$ python -q
>>> import numpy as np
>>> from numpy import linalg as LA
>>> np.set_printoptions(precision=1, suppress=True, linewidth=140, sign=" ")
>>> rd = lambda a: np.round(a, 1) + 0
>>> data = np.load("dump.npy")
>>> data
array([[-6.2,  6.2, -6.2],
       [ 3.5, -3.5,  3.7],
       [ 2.4, -2.4,  2.4],
       [ 1.4, -1.2,  1.2],
       [ 0.4, -0.5,  0.5],
       [-3.2,  3.1, -3.3],
       [ 0.3, -0.3,  0.3],
       [ 3.4, -3.3,  3.5],
       [ 2.8, -2.7,  2.7],
       [ 1.3, -1.2,  1.1],
       [ 2.3, -2.2,  2.2],
       [-2.3,  2.5, -2.3],
       [-0.1, -0.1,  0. ],
       [-3.3,  3.2, -3.1],
       [ 4.7, -4.7,  4.8],
       [ 2.7, -2.8,  2.7],
       [-1.2,  1.3, -1.3],
       [-3.5,  3.6, -3.2],
       [ 2.6, -2.7,  2.7],
       [-1.6,  1.2, -1.3],
       [-5.1,  4.9, -5. ],
       [ 1.5, -1.6,  1.5],
       [ 2.5, -2.6,  2.5],
       [ 1.2, -1.2,  1.3],
       [ 4.4, -4.3,  4.3],
       [ 1.3, -1.3,  1.2],
       [-0.2,  0. , -0.2],
       [ 2.8, -2.8,  2.8]])
>>> D = LA.norm(data[:, None] - data[None], axis=-1)
>>> D.mean(axis=1).argmax()
np.int64(0)
>>> np.flatnonzero(D[4] < D.mean() / 2)
array([  3,   4,   6,   9,  12,  21,  23,  25,  26])
>>> D.shape
(28, 28)
>>> rd(LA.norm(data - data.mean(axis=0), axis=1))
array([ 11.7,   5.2,   3.2,   1.3,   0.1,   6.5,   0.4,   4.9,   3.8,   1.1,   2.9,   5. ,   1. ,   6.5,   7.3,   3.8,   3.1,   6.9,   3.7,
         3.3,   9.6,   1.7,   3.4,   1.2,   6.6,   1.3,   1.2,   3.9])
>>> (D + 1e9 * np.eye(28)).round(6).argmin(axis=1)
array([ 20,   7,  22,   9,   6,  13,   4,   1,  15,   3,   2,  13,  26,   5,  24,   8,  19,  13,  15,  16,   0,  25,   2,  25,  14,   3,
        12,   8])
>>> rd(D[:5, :5])
array([[  0. ,  16.9,  14.9,  12.9,  11.5],
       [ 16.9,   0. ,   2. ,   4. ,   5.4],
       [ 14.9,   2. ,   0. ,   2. ,   3.3],
       [ 12.9,   4. ,   2. ,   0. ,   1.4],
       [ 11.5,   5.4,   3.3,   1.4,   0. ]])
>>> rd(D[4])
array([ 11.5,   5.4,   3.3,   1.4,   0. ,   6.4,   0.3,   5.1,   3.9,   1.3,   3.1,   4.9,   0.8,   6.4,   7.4,   3.9,   3. ,   6.8,   3.8,
         3.2,   9.5,   1.8,   3.6,   1.3,   6.7,   1.4,   1. ,   4. ])
>>> W2 = data[[1, 10]].astype(float)
>>> for _ in range(4):
...     lab = LA.norm(data[:, None] - W2, axis=-1).argmin(axis=1)
...     W2 = np.array([data[lab == j].mean(axis=0) for j in range(2)])
... 
>>> lab
array([ 1,  0,  0,  0,  0,  1,  0,  0,  0,  0,  0,  1,  1,  1,  0,  0,  1,  1,  0,  1,  1,  0,  0,  0,  0,  0,  1,  0])
>>> np.bincount(lab)
array([ 18,  10])
>>> np.abs(W2[1] - W2[0]).argmax()
np.int64(0)
>>> rd(W2)
array([[ 2.3, -2.3,  2.3],
       [-2.7,  2.6, -2.6]])
>>> K = np.load("block9.npy")
>>> K
array([[ 2,  2,  2,  0,  3,  0],
       [ 2,  2,  2,  0,  3,  0],
       [ 2,  2,  2,  0,  3,  0],
       [ 5,  5,  5,  3,  6,  3]])
>>> theta = np.radians(72)
>>> Rm = np.eye(6)
>>> Rm[0, 0] = Rm[2, 2] = np.cos(theta)
>>> Rm[0, 2], Rm[2, 0] = -np.sin(theta), np.sin(theta)
>>> rd(Rm)
array([[ 0.3,  0. , -1. ,  0. ,  0. ,  0. ],
       [ 0. ,  1. ,  0. ,  0. ,  0. ,  0. ],
       [ 1. ,  0. ,  0.3,  0. ,  0. ,  0. ],
       [ 0. ,  0. ,  0. ,  1. ,  0. ,  0. ],
       [ 0. ,  0. ,  0. ,  0. ,  1. ,  0. ],
       [ 0. ,  0. ,  0. ,  0. ,  0. ,  1. ]])
>>> out = K @ Rm.T
>>> np.allclose(K @ K.T, out @ out.T)
True
>>> rd(LA.det(Rm)), rd(np.trace(Rm))
(np.float64(1.0), np.float64(4.6))
>>> feats = np.load("mat.npy")
>>> feats
array([[ 6,  1,  1,  1,  3,  5],
       [ 1,  0,  2,  4,  1,  6],
       [ 1,  2,  2,  3,  2,  2],
       [ 1,  4,  3,  0,  4,  2],
       [ 3,  1,  2,  4,  2,  4],
       [ 5,  6,  2,  2,  4,  0]])
>>> rd(LA.norm(feats, axis=0))
array([ 8.5,  7.6,  5.1,  6.8,  7.1,  9.2])
>>> rd(LA.norm(feats, 2))
np.float64(15.7)
>>> rd(LA.norm(feats, axis=1))
array([ 8.5,  7.6,  5.1,  6.8,  7.1,  9.2])
>>> rd(LA.norm(feats, 1)), rd(LA.norm(feats, np.inf))
(np.float64(19.0), np.float64(19.0))
>>> rd(LA.norm(feats, "nuc"))
np.float64(32.0)
>>> LA.norm(feats, axis=1).argmax()
np.int64(5)
